In [1]: import numpy as np

In [2]: from numpy import linalg as LA

In [3]: np.set_printoptions(precision=1, suppress=True, linewidth=200)

In [4]: F = np.load("a.npy")

In [5]: print(F)
[[-1. -3.]
 [-3.  0.]]

In [6]: x = np.array([1, 6])

In [7]: rhs = F @ x

In [8]: coef, lr = np.zeros(2), 1 / LA.norm(F, 2) ** 2

In [9]: for i in range(12):
   ...:     coef -= lr * F.T @ (F @ coef - rhs)
   ...:     if i % 2 == 0: print(i, round(LA.norm(F @ coef - rhs), 1))
   ...: 
0 4.8
2 1.1
4 0.3
6 0.1
8 0.0
10 0.0

In [10]: print(np.round(LA.cond(F), 1))
1.4

In [11]: arr = np.loadtxt("layer18.csv", delimiter=",")

In [12]: print(arr)
[[  5.   4.   5.]
 [  7.  -1.   4.]
 [  7.   0.   1.]
 [  9.   4.  -3.]
 [  7.   1.  -5.]
 [  9.  -3.  -4.]
 [  4.   2.  -6.]
 [  9.   3.  -9.]
 [  9.   0.  -4.]
 [  4.  -4.  -5.]
 [  4.  -3.  -8.]
 [  0.  -2.  -9.]
 [ -2.  -3. -10.]
 [ -2.  -1. -13.]
 [  3.   3. -12.]
 [  6.   1.  -8.]
 [  9.   5. -13.]
 [ 12.   8. -17.]
 [ 11.  10. -13.]
 [ 10.   9. -10.]
 [  6.  11.  -6.]
 [  6.  15.  -3.]
 [  7.  11.  -5.]
 [  3.   7.  -7.]]

In [13]: proj = arr @ LA.solve(arr.T @ arr, arr.T)

In [14]: print(np.round(LA.eigvalsh(proj), 1) + 0)
[0. 0. 0. 0. 0. 0. 0. 0. 0. 0. 0. 0. 0. 0. 0. 0. 0. 0. 0. 0. 0. 1. 1. 1.]

In [15]: print(np.round(np.diag(proj), 1) + 0)
[0.1 0.2 0.1 0.1 0.1 0.2 0.  0.1 0.1 0.1 0.1 0.1 0.2 0.2 0.1 0.1 0.1 0.2 0.1 0.1 0.1 0.3 0.1 0.1]

In [16]: print(np.round(np.trace(proj), 1))
3.0

In [17]: Y = np.c_[arr[:, :2] @ np.array([[-2, 1], [1, 2]]), np.array([5, 3, 5, 3, 4, 2, 4, 5, 1, 7, 9, 7, 6, 1, 8, 1, 8, 1, 8, 3, 4, 7, 9, 0])]

In [18]: print(Y)
[[ -6.  13.   5.]
 [-15.   5.   3.]
 [-14.   7.   5.]
 [-14.  17.   3.]
 [-13.   9.   4.]
 [-21.   3.   2.]
 [ -6.   8.   4.]
 [-15.  15.   5.]
 [-18.   9.   1.]
 [-12.  -4.   7.]
 [-11.  -2.   9.]
 [ -2.  -4.   7.]
 [  1.  -8.   6.]
 [  3.  -4.   1.]
 [ -3.   9.   8.]
 [-11.   8.   1.]
 [-13.  19.   8.]
 [-16.  28.   1.]
 [-12.  31.   8.]
 [-11.  28.   3.]
 [ -1.  28.   4.]
 [  3.  36.   7.]
 [ -3.  29.   9.]
 [  1.  17.   0.]]

In [19]: print(LA.norm(LA.qr(arr)[0].T @ Y, axis=0) ** 2 / ((Y ** 2).sum(axis=0) + 1e-12))
[1.  1.  0.6]

In [20]: print(LA.matrix_rank(Y))
3

In [21]: Xs = (arr - arr.mean(axis=0)) / arr.std(axis=0)

In [22]: print(np.argwhere(np.abs(Xs) > 2))
[[ 0  2]
 [ 1  2]
 [12  0]
 [13  0]
 [21  1]]

In [23]: print(Xs.std(axis=0))
[1. 1. 1.]

In [24]: coef = LA.lstsq(np.delete(Xs, 2, axis=1), Xs[:, 2])[0]

In [25]: print(round(float(1 - np.var(Xs[:, 2] - np.delete(Xs, 2, axis=1) @ coef)), 1))
0.0

In [26]: print(coef)
[ 0.1 -0.2]

In [27]: f = np.array([1, 0, 3])

In [28]: print(np.convolve(arr[17], f))
[ 12.   8.  19.  24. -51.]

In [29]: print(np.array([np.convolve(row, f, "same") for row in arr]))
[[  4.  20.  12.]
 [ -1.  25.  -3.]
 [  0.  22.   0.]
 [  4.  24.  12.]
 [  1.  16.   3.]
 [ -3.  23.  -9.]
 [  2.   6.   6.]
 [  3.  18.   9.]
 [  0.  23.   0.]
 [ -4.   7. -12.]
 [ -3.   4.  -9.]
 [ -2.  -9.  -6.]
 [ -3. -16.  -9.]
 [ -1. -19.  -3.]
 [  3.  -3.   9.]
 [  1.  10.   3.]
 [  5.  14.  15.]
 [  8.  19.  24.]
 [ 10.  20.  30.]
 [  9.  20.  27.]
 [ 11.  12.  33.]
 [ 15.  15.  45.]
 [ 11.  16.  33.]
 [  7.   2.  21.]]

In [30]: print(np.cross(arr[17, :3], arr[16, :3]))
[-19.   3. -12.]

In [31]: left, sv, vt = LA.svd(arr, full_matrices=False)

In [32]: print(round(float(np.sqrt((sv ** 2).sum())), 1), round(LA.norm(arr), 1))
61.5 61.5

In [33]: print(np.allclose(left * sv @ vt, arr))
True

In [34]: print(np.round(vt @ vt.T, 1) + 0)
[[1. 0. 0.]
 [0. 1. 0.]
 [0. 0. 1.]]

In [35]: print(np.round(left.T @ arr @ vt.T, 1) + 0)
[[53.2  0.   0. ]
 [ 0.  25.   0. ]
 [ 0.   0.  18.2]]

In [36]: print(np.round(left.T @ left, 1) + 0)
[[1. 0. 0.]
 [0. 1. 0.]
 [0. 0. 1.]]

In [37]: print(np.abs(vt[0]))
[0.6 0.4 0.7]

In [38]: print(sv)
[53.2 25.  18.2]

In [39]: E = np.loadtxt("dump.csv", delimiter=",")

In [40]: print(E)
[[-3. -2.  0.]
 [ 0.  0.  0.]
 [-3. -2.  0.]
 [-6. -4.  0.]]

In [41]: # row 2 repeats row 0

In [42]: left, sv, vt = LA.svd(E)

In [43]: vecs = vt[:(sv > 1e-8).sum()]

In [44]: rng = np.random.default_rng(183)

In [45]: x = E[0] + 4 * E[1] + rng.integers(2) * np.eye(3)[2]

In [46]: print(x)
[-3. -2.  1.]

In [47]: print(LA.matrix_rank(np.vstack([E, x])))
2

In [48]: print(np.abs(np.diag(LA.qr(E)[1])) > 1e-9)
[ True False False]

In [49]: print(np.round(np.trace(LA.pinv(E) @ E), 1))
1.0

In [50]: LA.inv(E)
LinAlgError: Last 2 dimensions of the array must be square


In [51]: print(np.unique(E.round(6), axis=0).shape)
(3, 3)

In [52]: Y = np.array([[2], [0], [1], [0]])

In [53]: cent = np.array([[5, 4, 6]])

In [54]: J = Y @ cent + 0.3 * rng.normal(size=(4, 3))

In [55]: print(J.round(1) + 0)
[[10.1  8.3 12.4]
 [-0.1 -0.6 -0.6]
 [ 5.5  3.7  6.1]
 [ 0.2 -0.3  0. ]]

In [56]: Y = np.c_[J[:, :2] @ np.array([[3, -3], [-3, 2]]), np.array([0, 1, 3, 4])]

In [57]: print(Y)
[[  5.3 -13.6   0. ]
 [  1.5  -0.9   1. ]
 [  5.3  -9.    3. ]
 [  1.6  -1.3   4. ]]

In [58]: print(LA.norm(LA.qr(J)[0].T @ Y, axis=0) ** 2 / ((Y ** 2).sum(axis=0) + 1e-12))
[1. 1. 1.]

In [59]: Y = J + rng.integers(-2, 3, (4, 1)) @ rng.integers(-2, 3, (1, 3))

In [60]: print(Y.round(1) + 0)
[[ 8.1 12.3 12.4]
 [-0.1 -0.6 -0.6]
 [ 7.5 -0.3  6.1]
 [ 1.2 -2.3  0. ]]

In [61]: print(Y - J)
[[-2.  4.  0.]
 [ 0.  0.  0.]
 [ 2. -4.  0.]
 [ 1. -2.  0.]]

In [62]: print(LA.matrix_rank(Y - J, tol=1e-8))
1

In [63]: print(np.abs(Y - J).sum(axis=1))
[6. 0. 6. 3.]

In [64]: def softmax(z):
    ...:     e = np.exp(z - z.max(axis=-1, keepdims=True))
    ...:     return e / e.sum(axis=-1, keepdims=True)
    ...: 

In [65]: print(np.round(softmax(Y[2]), 1) + 0)
[0.8 0.  0.2]

In [66]: S = Y @ Y.T / np.sqrt(3)

In [67]: print(np.round(softmax(S + np.triu(np.full(S.shape, -np.inf), 1)), 1) + 0)
[[1.  0.  0.  0. ]
 [0.  1.  0.  0. ]
 [1.  0.  0.  0. ]
 [0.  0.  0.8 0.1]]

In [68]: print(softmax(S)[2] @ Y)
[ 8.1 12.3 12.4]

In [69]: Q, r_ = LA.qr(J)

In [70]: print(r_)
[[-11.5  -9.1 -13.8]
 [  0.    1.    0.8]
 [  0.    0.    0.2]]

In [71]: print(np.round(Q.T @ Q, 1) + 0)
[[1. 0. 0.]
 [0. 1. 0.]
 [0. 0. 1.]]

In [72]: print(np.round(Q @ r_, 1) + 0)
[[10.1  8.3 12.4]
 [-0.1 -0.6 -0.6]
 [ 5.5  3.7  6.1]
 [ 0.2 -0.3  0. ]]

In [73]: print(Q.shape, r_.shape)
(4, 3) (3, 3)

In [74]: print(Q.round(1) + 0)
[[-0.9  0.3  0.2]
 [ 0.  -0.5 -0.3]
 [-0.5 -0.6 -0.4]
 [ 0.  -0.5  0.9]]

In [75]: print(np.trace(Q @ Q.T))
3.0
